>>> import numpy as np
>>> import numpy.linalg as la
>>> np.set_printoptions(precision=2, suppress=True, linewidth=160, legacy="1.25")
>>> arr = np.loadtxt("sample2.csv", delimiter=",")
>>> print(arr)
[[ 0.71 -0.71  0.    0.    0.    0.    0.    0.    0.  ]
 [ 0.71  0.71  0.    0.    0.    0.    0.    0.    0.  ]
 [ 0.    0.    1.    0.    0.    0.    0.    0.    0.  ]
 [ 0.    0.    0.    1.    0.    0.    0.    0.    0.  ]
 [ 0.    0.    0.    0.    1.    0.    0.    0.    0.  ]
 [ 0.    0.    0.    0.    0.    1.    0.    0.    0.  ]
 [ 0.    0.    0.    0.    0.    0.    1.    0.    0.  ]
 [ 0.    0.    0.    0.    0.    0.    0.    1.    0.  ]
 [ 0.    0.    0.    0.    0.    0.    0.    0.    1.  ]]
>>> # columns are unit length and at right angles
>>> print(arr[:, 4] @ arr[:, 0])
0.0
>>> print(la.norm(arr, axis=0))
[1. 1. 1. 1. 1. 1. 1. 1. 1.]
>>> x = np.array([3, 0, 2, 2, 1, 1, 0, 0, 1])
>>> target = arr @ x
>>> print(target)
[2.12 2.12 2.   2.   1.   1.   0.   0.   1.  ]
>>> print(la.solve(arr.T, arr[4]))
[0. 0. 0. 0. 1. 0. 0. 0. 0.]
>>> mat = np.load("dump.npy")
>>> print(mat)
[[  3.  -7.   7.  -4.]
 [  0. -11.  14.  -8.]
 [  0. -13.  16.  -8.]
 [ -8.  -6.  14.  -9.]]
>>> x = np.array([2, 0, -1, 0])
>>> target = mat @ x
>>> print(target)
[ -1. -14. -16. -30.]
>>> print(np.round(la.solve(mat, target), 2) + 0)
[ 2.  0. -1.  0.]
>>> print(np.round(la.solve(mat.T, mat[3]), 2) + 0)
[0. 0. 0. 1.]
>>> print(np.round(la.solve(mat, target + mat[:, 1]), 2) + 0)
[ 2.  1. -1.  0.]
>>> print(np.sort(la.eigvals(arr).real))
[0.71 0.71 1.   1.   1.   1.   1.   1.   1.  ]
>>> print(np.round(arr @ arr, 2) + 0)
[[ 0. -1.  0.  0.  0.  0.  0.  0.  0.]
 [ 1.  0.  0.  0.  0.  0.  0.  0.  0.]
 [ 0.  0.  1.  0.  0.  0.  0.  0.  0.]
 [ 0.  0.  0.  1.  0.  0.  0.  0.  0.]
 [ 0.  0.  0.  0.  1.  0.  0.  0.  0.]
 [ 0.  0.  0.  0.  0.  1.  0.  0.  0.]
 [ 0.  0.  0.  0.  0.  0.  1.  0.  0.]
 [ 0.  0.  0.  0.  0.  0.  0.  1.  0.]
 [ 0.  0.  0.  0.  0.  0.  0.  0.  1.]]
>>> print(round(la.det(arr), 2))
1.0
>>> print(np.flatnonzero(la.matrix_power((arr != 0) + (arr.T != 0) + np.eye(9), 9)[5]))
[5]
